In [1]: import numpy as np

In [2]: import numpy.linalg as la

In [3]: np.set_printoptions(precision=1, suppress=True, linewidth=140)

In [4]: X = np.load("arr.npy")

In [5]: print(X)
[[0 1 0 0 0 0 0]
 [0 0 1 0 0 0 0]
 [0 0 0 0 0 0 1]
 [0 0 0 0 1 0 0]
 [1 0 0 0 0 0 0]
 [0 0 0 1 0 0 0]
 [0 0 0 0 0 1 0]]

In [6]: print(X @ X)
[[0 0 1 0 0 0 0]
 [0 0 0 0 0 0 1]
 [0 0 0 0 0 1 0]
 [1 0 0 0 0 0 0]
 [0 1 0 0 0 0 0]
 [0 0 0 0 1 0 0]
 [0 0 0 1 0 0 0]]

In [7]: assert X == X.T
ValueError: The truth value of an array with more than one element is ambiguous. Use a.any() or a.all()


In [8]: print(round(la.det(X), 1))
1.0

In [9]: print(np.allclose(X, X.T))
False

In [10]: print((X - X.T) / 2)
[[ 0.   0.5  0.   0.  -0.5  0.   0. ]
 [-0.5  0.   0.5  0.   0.   0.   0. ]
 [ 0.  -0.5  0.   0.   0.   0.   0.5]
 [ 0.   0.   0.   0.   0.5 -0.5  0. ]
 [ 0.5  0.   0.  -0.5  0.   0.   0. ]
 [ 0.   0.   0.   0.5  0.   0.  -0.5]
 [ 0.   0.  -0.5  0.   0.   0.5  0. ]]

In [11]: print(np.round(np.abs(la.eigvals(X)).max(), 1))
1.0

In [12]: print(np.sort(np.abs(la.eigvals(X))))
[1. 1. 1. 1. 1. 1. 1.]

In [13]: print(la.matrix_power(X, 3))
[[0 0 0 0 0 0 1]
 [0 0 0 0 0 1 0]
 [0 0 0 1 0 0 0]
 [0 1 0 0 0 0 0]
 [0 0 1 0 0 0 0]
 [1 0 0 0 0 0 0]
 [0 0 0 0 1 0 0]]

In [14]: K = np.load("layer8.npy")

In [15]: print(K.round(1) + 0)
[[-0.7  0.4 -0.7  0.   0. ]
 [-0.6  0.1  0.6  0.3  0.5]
 [ 0.2 -0.3 -0.4 -0.3  0.8]
 [ 0.4  0.8  0.1 -0.2  0.3]
 [ 0.3  0.1 -0.3  0.9  0.1]]

In [16]: # orthonormal columns

In [17]: print(K - K[0])
[[ 0.   0.   0.   0.   0. ]
 [ 0.1 -0.3  1.2  0.3  0.6]
 [ 0.8 -0.7  0.2 -0.2  0.8]
 [ 1.   0.5  0.8 -0.2  0.3]
 [ 0.9 -0.3  0.4  0.9  0.2]]

In [18]: print(K.sum(axis=1))
[-1.   0.8 -0.1  1.4  1.2]

In [19]: print(np.unravel_index(np.abs(K).argmax(), K.shape))
(np.int64(4), np.int64(3))

In [20]: print(np.diff(K, axis=0))
[[ 0.1 -0.3  1.2  0.3  0.6]
 [ 0.7 -0.4 -1.  -0.5  0.2]
 [ 0.2  1.2  0.5  0.1 -0.5]
 [-0.1 -0.8 -0.4  1.1 -0.1]]

In [21]: print(round(float(la.norm(K)), 1))
2.2

In [22]: print(la.matrix_rank(K))
5

In [23]: print(K.sum(axis=0))
[-0.4  1.  -0.7  0.7  1.7]

In [24]: print(K.shape)
(5, 5)

In [25]: print(np.count_nonzero(K))
25

In [26]: x = np.array([0, 6, 1, 9, 3])

In [27]: print(round(la.norm(x), 1), np.round(la.norm(K @ x), 1))
11.3 11.3

In [28]: print(np.abs(la.eigvals(K)))
[1. 1. 1. 1. 1.]

In [29]: print(round(float(la.det(K)), 1))
1.0

In [30]: print(np.sort(np.abs(np.degrees(np.angle(la.eigvals(K))))))
[  0.   99.8  99.8 150.8 150.8]

In [31]: print([p for p in range(1, 25) if np.allclose(la.matrix_power(K, p), np.eye(5))])
[]

In [32]: print(5 - la.matrix_rank(K - np.eye(5), tol=1e-8))
1

In [33]: print(la.svd(K, compute_uv=False))
[1. 1. 1. 1. 1.]

In [34]: print(round(float(K[:, 1] @ K[:, 0]), 1))
-0.0

In [35]: print(np.allclose(K, K.T))
False

In [36]: print(round(float(np.trace(K)), 1))
-1.1

In [37]: W0 = np.loadtxt("m.csv", delimiter=",")

In [38]: print(W0.round(1) + 0)
[[ 0.7  0.1 -0.3 -0.1  0.3 -0.5  0.3 -0.1]
 [ 0.1  1.   0.1  0.  -0.1  0.2 -0.1  0. ]
 [-0.3  0.1  0.7 -0.1  0.3 -0.5  0.3 -0.1]
 [-0.1  0.  -0.1  1.   0.1 -0.2  0.1  0. ]
 [ 0.3 -0.1  0.3  0.1  0.7  0.5 -0.3  0.1]
 [-0.5  0.2 -0.5 -0.2  0.5  0.2  0.5 -0.2]
 [ 0.3 -0.1  0.3  0.1 -0.3  0.5  0.7  0.1]
 [-0.1  0.  -0.1  0.   0.1 -0.2  0.1  1. ]]

In [39]: # columns are unit length and at right angles

In [40]: rng = np.random.default_rng(9171)

In [41]: idx = rng.permutation(8)

In [42]: print(idx)
[4 3 0 5 1 6 7 2]

In [43]: Y = W0[idx][:, idx]

In [44]: print(np.diag(Y))
[0.7 1.  0.7 0.2 1.  0.7 1.  0.7]

In [45]: print(np.allclose(Y, W0))
False
